>>> import numpy as np
>>> np.set_printoptions(precision=3, suppress=True, linewidth=100)
>>> M = np.load("w.npy")
>>> M
array([[ 0.,  0., -1.],
       [ 0.,  0.,  0.],
       [-1.,  0.,  0.]])
>>> # null space of dimension 1
>>> print(np.all(np.linalg.eigvalsh(M) > 0))
False
>>> evals, V = np.linalg.eigvalsh(M)
Traceback (most recent call last):
  File "<python-input-6>", line 1, in <module>
    evals, V = np.linalg.eigvalsh(M)
    ^^^^^^^^
ValueError: too many values to unpack (expected 2)
>>> evals, V = np.linalg.eigh(M)
>>> np.round(V.T @ M @ V, 3) + 0
array([[-1.,  0.,  0.],
       [ 0.,  0.,  0.],
       [ 0.,  0.,  1.]])
>>> np.unique(evals.round(6) + 0, return_counts=True)[1]
array([1, 1, 1])
>>> x0 = np.array([1, 1, 5])
>>> h = np.maximum(M @ x0, 0)
>>> M.T @ h
array([0., 0., 0.])
>>> np.maximum(M @ x0, 0) - np.maximum(-M @ x0, 0)
array([-5.,  0., -1.])
>>> np.flatnonzero(h > 1e-9)
array([], dtype=int64)
>>> evals, V = np.linalg.eigh(M)
>>> x0 = np.array([5, -2, 5])
>>> np.linalg.eigvalsh(M[1:, 1:])
array([0., 0.])
>>> print(x0 @ M @ x0)
-50.0
>>> np.abs(M).sum(axis=1).max(), np.abs(evals).max()
(np.float64(1.0), np.float64(1.0))
>>> rng = np.random.default_rng(715)
>>> z = rng.permutation(3)
>>> z
array([0, 1, 2])
>>> B = M[z][:, z]
>>> print(B)
[[ 0.  0. -1.]
 [ 0.  0.  0.]
 [-1.  0.  0.]]
>>> np.trace(B)
np.float64(0.0)
>>> np.diag(B)
array([0., 0., 0.])
>>> np.allclose(B, M)
True
>>> print(round(float(np.linalg.det(B)), 3), round(float(np.linalg.det(M[z])), 3))
0.0 0.0
>>> B = np.array([[0.8, -1.7], [1.0, 0.1], [-0.4, 0.0]])
>>> cent = np.array([[0.7, 0.5, -0.8, -0.8], [1.2, -1.1, 1.3, 1.1]])
>>> data = B @ cent
>>> data
array([[-1.48,  2.27, -2.85, -2.51],
       [ 0.82,  0.39, -0.67, -0.69],
       [-0.28, -0.2 ,  0.32,  0.32]])
>>> B = data / np.sqrt((data ** 2).mean(axis=1, keepdims=True))
>>> B[1]
array([ 1.24 ,  0.59 , -1.013, -1.043])
>>> np.linalg.matrix_rank(B) == np.linalg.matrix_rank(data)
np.True_
>>> gram = data.T @ data
>>> print(np.round(np.linalg.eigvalsh(gram)[::-1], 3) + 0)
[22.455  1.384  0.     0.   ]
>>> np.unique(data.round(6), axis=0).shape
(3, 4)
